$ python3 -q
>>> import numpy as np
>>> np.set_printoptions(suppress=True, linewidth=160)
>>> rd = lambda a: np.round(a, 2) + 0
>>> mat = np.load("w.npy")
>>> mat
array([[  2.56,  17.18,  -9.91],
       [ 10.2 ,  16.72,   4.06],
       [-15.64,  -2.7 ,  12.17],
       [  3.59,   1.39,  19.63],
       [ -8.11, -15.55,   9.62],
       [ 15.3 ,  -4.04,  12.23],
       [  4.72,   7.47, -17.94],
       [ -3.35,   8.49,  17.8 ],
       [  9.54, -17.35,  -2.78],
       [  9.91,  17.19,  -2.52],
       [ 10.96,  11.82,  11.84],
       [  4.07,  19.5 ,  -1.8 ],
       [ -4.24, -11.75, -15.62],
       [  8.38,  -0.61, -18.15],
       [ 14.52, -12.31,  -6.14],
       [ 18.18,   6.48,  -5.24]])
>>> rng = np.random.default_rng(74253)
>>> labels = rng.permutation(3)
>>> Y = mat[:, labels] * rng.choice([-1, 1], 3)
>>> Y
array([[-17.18,   9.91,   2.56],
       [-16.72,  -4.06,  10.2 ],
       [  2.7 , -12.17, -15.64],
       [ -1.39, -19.63,   3.59],
       [ 15.55,  -9.62,  -8.11],
       [  4.04, -12.23,  15.3 ],
       [ -7.47,  17.94,   4.72],
       [ -8.49, -17.8 ,  -3.35],
       [ 17.35,   2.78,   9.54],
       [-17.19,   2.52,   9.91],
       [-11.82, -11.84,  10.96],
       [-19.5 ,   1.8 ,   4.07],
       [ 11.75,  15.62,  -4.24],
       [  0.61,  18.15,   8.38],
       [ 12.31,   6.14,  14.52],
       [ -6.48,   5.24,  18.18]])
>>> left, _, Vt = np.linalg.svd(mat.T @ Y)
>>> rd(np.linalg.lstsq(mat, Y)[0])
array([[ 0.,  0.,  1.],
       [-1.,  0.,  0.],
       [ 0., -1.,  0.]])
>>> q, vecs = np.linalg.qr(Y[:, :2])[0], np.linalg.qr(Y[:, 2:])[0]
>>> sigma = np.linalg.svd(q.T @ vecs, compute_uv=False)
>>> (sigma > 0.9).sum()
np.int64(0)
>>> proj = mat @ np.linalg.solve(mat.T @ mat, mat.T)
>>> rd(np.diag(proj))
array([0.17, 0.16, 0.18, 0.19, 0.15, 0.29, 0.16, 0.17, 0.24, 0.15, 0.18, 0.16, 0.17, 0.16, 0.26, 0.2 ])
>>> np.allclose(proj @ proj, proj)
True
>>> rd(np.trace(proj))
np.float64(3.0)
>>> np.linalg.matrix_rank(np.eye(16) - proj)
np.int64(13)
>>> rd(proj @ mat[:, 0])
array([  2.56,  10.2 , -15.64,   3.59,  -8.11,  15.3 ,   4.72,  -3.35,   9.54,   9.91,  10.96,   4.07,  -4.24,   8.38,  14.52,  18.18])
